In [1]: import numpy as np

In [2]: np.set_printoptions(precision=2, suppress=True, linewidth=120)

In [3]: feats = np.array([[1.0, 0.9, 0.81, 0.73, 0.66, 0.59, 0.53, 0.48],
   ...:     [0.9, 1.0, 0.9, 0.81, 0.73, 0.66, 0.59, 0.53],
   ...:     [0.81, 0.9, 1.0, 0.9, 0.81, 0.73, 0.66, 0.59],
   ...:     [0.73, 0.81, 0.9, 1.0, 0.9, 0.81, 0.73, 0.66],
   ...:     [0.66, 0.73, 0.81, 0.9, 1.0, 0.9, 0.81, 0.73],
   ...:     [0.59, 0.66, 0.73, 0.81, 0.9, 1.0, 0.9, 0.81],
   ...:     [0.53, 0.59, 0.66, 0.73, 0.81, 0.9, 1.0, 0.9],
   ...:     [0.48, 0.53, 0.59, 0.66, 0.73, 0.81, 0.9, 1.0]])

In [4]: rng = np.random.default_rng(456446)

In [5]: z = rng.permutation(8)

In [6]: z
Out[6]: array([1, 5, 3, 7, 4, 0, 2, 6])

In [7]: Y = feats[z][:, z]

In [8]: np.trace(Y)
Out[8]: np.float64(8.0)

In [9]: round(np.linalg.det(Y), 2), np.round(np.linalg.det(feats[z]), 2)
Out[9]: (np.float64(0.0), np.float64(-0.0))

In [10]: np.trace(feats)
Out[10]: np.float64(8.0)

In [11]: np.sort(np.abs(np.linalg.eigvals(feats)))
Out[11]: array([0.06, 0.06, 0.07, 0.11, 0.16, 0.32, 1.01, 6.21])

In [12]: np.linalg.determinant(feats)
AttributeError: module 'numpy.linalg' has no attribute 'determinant'


In [13]: E = np.loadtxt("out18.csv", delimiter=",")

In [14]: E
Out[14]: 
array([[0., 1., 0., 0., 3., 2., 1., 3., 0.],
       [0., 0., 0., 0., 2., 1., 3., 2., 1.],
       [0., 0., 0., 1., 2., 3., 3., 1., 0.],
       [0., 0., 0., 0., 0., 3., 3., 0., 3.],
       [0., 0., 0., 0., 0., 3., 1., 2., 3.],
       [0., 0., 0., 0., 0., 0., 2., 3., 1.],
       [0., 0., 0., 0., 0., 0., 0., 2., 0.],
       [0., 0., 0., 0., 0., 0., 0., 0., 3.],
       [0., 0., 0., 0., 0., 0., 0., 0., 0.]])

In [15]: U, sigma, Vh = np.linalg.svd(E)

In [16]: vecs = Vh[:(sigma > 1e-8).sum()]

In [17]: vec = E[2] + -3 * E[1] + rng.integers(2) * np.eye(9)[1]

In [18]: vec
Out[18]: array([ 0.,  0.,  0.,  1., -4.,  0., -6., -5., -3.])

In [19]: np.round(np.linalg.norm(vec - vecs.T @ vecs @ vec), 2)
Out[19]: np.float64(0.0)
